% ipython --no-banner

In [1]: import numpy as np

In [2]: np.set_printoptions(precision=4, suppress=True, linewidth=100)

In [3]: def rd(a):
   ...:     return np.round(a, 4) + 0
   ...: 

In [4]: feats = np.load("layer3.npy")

In [5]: feats
Out[5]: 
array([[10,  4,  1,  2,  3,  6],
       [ 4,  6,  4,  6, 10,  5],
       [ 1,  4,  8,  7,  0,  6],
       [ 2,  6,  7,  4,  7,  1],
       [ 3, 10,  0,  7,  4,  4],
       [ 6,  5,  6,  1,  4,  4]])

In [6]: B = feats / np.linalg.norm(feats, axis=1, keepdims=True)

In [7]: cov = B @ B.T

In [8]: (cov - 2 * np.eye(6)).round(6).argmax(axis=1)
Out[8]: array([5, 3, 3, 1, 1, 3])

In [9]: rd(np.degrees(np.arccos(np.clip(cov[2, 1], -1, 1))))
Out[9]: np.float64(47.3887)

In [10]: ev, vecs = np.linalg.eigh(feats)

In [11]: x0 = np.array([3, 2, 0, 2, 2, 0])

In [12]: (np.sign(vecs[:, -1].round(6)) == np.sign(vecs[0, -1].round(6))).astype(int)
Out[12]: array([1, 1, 1, 1, 1, 1])

In [13]: np.abs(feats).sum(axis=1).max(), rd(np.abs(ev).max())
Out[13]: (np.int64(35), np.float64(28.4024))

In [14]: x0 @ feats @ x0
Out[14]: np.int64(438)

In [15]: rd(np.linalg.eigvalsh(feats[1:, 1:]))
Out[15]: array([-7.2733, -3.6858,  2.9819,  8.2881, 25.6891])

In [16]: rd(np.linalg.eigvalsh(feats).min())
Out[16]: np.float64(-7.4158)

In [17]: np.all(np.linalg.eigvalsh(feats) > 0)
Out[17]: np.False_

In [18]: def softmax(z):
    ...:     e = np.exp(z - z.max(axis=-1, keepdims=True))
    ...:     return e / e.sum(axis=-1, keepdims=True)
    ...: 

In [19]: rd(softmax(feats[1]))
Out[19]: array([0.0024, 0.0175, 0.0024, 0.0175, 0.9539, 0.0064])

In [20]: rd(softmax(feats).sum(axis=1))
Out[20]: array([1., 1., 1., 1., 1., 1.])

In [21]: rd(softmax(feats[1] + 5))
Out[21]: array([0.0024, 0.0175, 0.0024, 0.0175, 0.9539, 0.0064])

In [22]: scores = feats @ feats.T / np.sqrt(6)

In [23]: rd(softmax(scores + np.triu(np.full(scores.shape, -np.inf), 1)))
Out[23]: 
array([[1.    , 0.    , 0.    , 0.    , 0.    , 0.    ],
       [0.    , 1.    , 0.    , 0.    , 0.    , 0.    ],
       [0.    , 0.    , 1.    , 0.    , 0.    , 0.    ],
       [0.    , 0.9985, 0.    , 0.0015, 0.    , 0.    ],
       [0.    , 0.0015, 0.    , 0.    , 0.9985, 0.    ],
       [0.0003, 0.9964, 0.    , 0.0001, 0.    , 0.0033]])

In [24]: softmax(scores).round(6).argmax(axis=1)
Out[24]: array([0, 1, 2, 1, 4, 1])

In [25]: rd(softmax(scores)[1] @ feats)
Out[25]: array([ 4.,  6.,  4.,  6., 10.,  5.])

In [26]: f = np.array([1, 2, -1, 2, 2, -1])

In [27]: B = feats + np.outer(f, np.eye(6)[5])

In [28]: rd(np.linalg.det(B) / np.linalg.det(feats)), rd(1 + np.linalg.solve(feats, f)[5])
Out[28]: (np.float64(0.1201), np.float64(0.1201))

In [29]: B
Out[29]: 
array([[10.,  4.,  1.,  2.,  3.,  7.],
       [ 4.,  6.,  4.,  6., 10.,  7.],
       [ 1.,  4.,  8.,  7.,  0.,  5.],
       [ 2.,  6.,  7.,  4.,  7.,  3.],
       [ 3., 10.,  0.,  7.,  4.,  6.],
       [ 6.,  5.,  6.,  1.,  4.,  3.]])

In [30]: np.linalg.matrix_rank(np.linalg.inv(B) - np.linalg.inv(feats), tol=1e-8)
Out[30]: np.int64(1)
